In [1]: import numpy as np

In [2]: np.set_printoptions(suppress=True, linewidth=120)

In [3]: rnd = lambda a: np.round(a, 3) + 0

In [4]: sv = 3 * 0.9 ** np.arange(6)

In [5]: q, _ = np.linalg.qr(np.array([[1.0, 0.8, -0.7, 0.9, -1.3, -0.5],
   ...:     [1.4, 1.0, -1.2, 0.5, -0.5, 0.9],
   ...:     [-0.7, -0.5, -1.0, -2.2, 1.8, 1.0],
   ...:     [-0.7, 1.1, -1.0, -0.9, -1.7, -0.3],
   ...:     [0.8, -0.2, 1.2, 0.1, -0.6, 1.1],
   ...:     [1.3, 0.0, 1.2, -0.6, -0.5, 0.5]]))

In [6]: rng = np.random.default_rng(78032)

In [7]: W0 = rng.normal(size=(32, 6)) * sv @ q

In [8]: rnd(W0)
Out[8]: 
array([[-0.276,  3.051,  1.042, -0.416, -4.196,  0.402],
       [ 4.121, -1.327,  2.763,  0.411,  1.516, -0.269],
       [ 0.013, -0.653, -0.848, -0.569,  5.136,  0.852],
       [-2.682,  0.048,  2.574,  2.024, -0.622,  1.671],
       [ 1.   ,  0.371,  1.611,  2.863, -0.773, -0.036],
       [-0.91 ,  0.169, -2.933,  1.839, -1.078,  1.313],
       [ 2.214,  2.961, -2.876, -1.837, -2.768, -0.268],
       [-2.122,  2.895, -1.882, -0.64 , -4.411, -3.39 ],
       [-1.844, -1.438, -2.291, -1.48 ,  5.6  , -1.179],
       [-3.4  ,  3.498, -4.991, -1.555, -1.74 , -3.292],
       [ 0.395, -0.308,  2.661,  2.471, -3.202,  0.487],
       [ 0.195, -0.429, -0.732,  0.579,  3.938,  0.793],
       [-1.138, -0.984, -1.467, -0.955, -0.162, -1.562],
       [ 0.123, -0.803,  0.841,  0.169, -5.49 , -0.997],
       [-1.026, -1.104,  2.933,  0.532,  3.728,  0.186],
       [ 1.603, -1.307, -0.689,  3.968,  2.947,  0.152],
       [ 4.191,  0.901,  2.12 , -0.238,  2.523, -0.487],
       [ 2.252, -2.017, -0.95 ,  1.498, -0.804, -2.793],
       [-2.715, -1.202,  3.006,  1.499,  0.081, -5.63 ],
       [ 3.532,  1.974, -0.446, -1.19 , -6.975, -3.491],
       [-0.953,  0.87 , -2.108,  1.747, -0.508, -4.194],
       [ 1.977,  0.28 , -1.623, -0.749,  1.135,  1.518],
       [-0.787, -3.055,  2.099, -0.257, -1.683, -0.39 ],
       [-6.501,  3.118, -0.096,  0.762, -3.752, -2.767],
       [ 2.184,  1.394, -1.322,  3.844,  2.583, -0.445],
       [ 2.471, -0.747, -8.578, -1.756,  1.932,  3.672],
       [-0.174, -1.432, -2.252, -1.062,  1.805,  0.525],
       [-2.057,  1.075, -2.785, -4.644, -2.504, -1.846],
       [ 2.075,  2.5  ,  0.767,  1.339, -0.383, -2.258],
       [-3.612, -2.413, -0.035,  5.252, -3.733,  3.338],
       [ 1.522, -0.329, -0.179, -2.976, -0.563, -1.396],
       [ 4.106,  0.181, -1.856, -2.993, -2.141, -0.542]])

In [9]: q, vecs = np.linalg.qr(W0[:, :3])[0], np.linalg.qr(W0[:, 3:])[0]

In [10]: sv = np.linalg.svd(q.T @ vecs, compute_uv=False)

In [11]: rnd(np.linalg.norm(q @ q.T - vecs @ vecs.T, 2))
Out[11]: np.float64(1.0)

In [12]: (sv > 0.9).sum()
Out[12]: np.int64(0)

In [13]: hat = W0 @ np.linalg.solve(W0.T @ W0, W0.T)

In [14]: rnd(hat @ W0[:, 2])
Out[14]: 
array([ 1.042,  2.763, -0.848,  2.574,  1.611, -2.933, -2.876, -1.882, -2.291, -4.991,  2.661, -0.732, -1.467,  0.841,
        2.933, -0.689,  2.12 , -0.95 ,  3.006, -0.446, -2.108, -1.623,  2.099, -0.096, -1.322, -8.578, -2.252, -2.785,
        0.767, -0.035, -0.179, -1.856])

In [15]: np.trace(hat)
Out[15]: np.float64(6.0)

In [16]: rnd(np.linalg.eigvalsh(hat))
Out[16]: 
array([0., 0., 0., 0., 0., 0., 0., 0., 0., 0., 0., 0., 0., 0., 0., 0., 0., 0., 0., 0., 0., 0., 0., 0., 0., 0., 1., 1.,
       1., 1., 1., 1.])

In [17]: x0 = np.array([0, 2, 2, -2, 2, -2])

In [18]: y = W0 @ x0

In [19]: rnd(np.linalg.pinv(W0) @ W0)
Out[19]: 
array([[1., 0., 0., 0., 0., 0.],
       [0., 1., 0., 0., 0., 0.],
       [0., 0., 1., 0., 0., 0.],
       [0., 0., 0., 1., 0., 0.],
       [0., 0., 0., 0., 1., 0.],
       [0., 0., 0., 0., 0., 1.]])

In [20]: y = y + 0.1 * rng.normal(size=32)

In [21]: print(rnd(y))
[ -0.037   5.403   6.669  -3.288  -3.227 -13.763  -1.279   1.206   9.042   3.248  -7.474   2.863  -0.066  -9.292
   9.628  -6.253  12.653  -5.022  11.94   -1.489   1.475  -2.03   -4.059   2.567  -1.455 -18.688  -2.708   4.666
   7.523 -29.628   6.388  -0.644]

In [22]: b, *_ = np.linalg.lstsq(W0, y)

In [23]: b.round()
Out[23]: array([-0.,  2.,  2., -2.,  2., -2.])

In [24]: [round(float(np.linalg.norm(np.linalg.solve(W0.T @ W0 + lam * np.eye(6), W0.T @ y))), 2) for lam in (0, 1, 10, 100)]
Out[24]: [4.47, 4.43, 4.09, 2.4]

In [25]: idx = W0[:, 2] > np.median(W0[:, 2])

In [26]: f = W0[idx].mean(axis=0) - W0[~idx].mean(axis=0)

In [27]: rnd(f)
Out[27]: array([-0.116, -0.344,  3.779,  1.559, -1.662, -0.04 ])

In [28]: ((W0 - W0.mean(axis=0)) @ f > 0).astype(int)
Out[28]: array([1, 1, 0, 1, 1, 0, 0, 0, 0, 0, 1, 0, 0, 1, 1, 1, 1, 1, 1, 1, 0, 0, 1, 1, 0, 0, 0, 0, 1, 1, 0, 0])

In [29]: np.argsort(-np.abs(f).round(6), kind="stable")
Out[29]: array([2, 4, 3, 1, 0, 5])

In [30]: Xs = (W0 - W0.mean(axis=0)) / W0.std(axis=0)

In [31]: np.argwhere(np.abs(Xs) > 2)
Out[31]: 
array([[18,  5],
       [19,  4],
       [23,  0],
       [25,  2],
       [25,  5],
       [27,  3],
       [29,  3]])

In [32]: print(rnd(Xs.std(axis=0)))
[1. 1. 1. 1. 1. 1.]

In [33]: b = np.linalg.lstsq(np.delete(Xs, 4, axis=1), Xs[:, 4])[0]

In [34]: np.abs(b).argmax()
Out[34]: np.int64(1)

In [35]: rnd(b)
Out[35]: array([ 0.124, -0.382, -0.148,  0.038,  0.097])

In [36]: rnd(1 - np.var(Xs[:, 4] - np.delete(Xs, 4, axis=1) @ b))
Out[36]: np.float64(0.213)
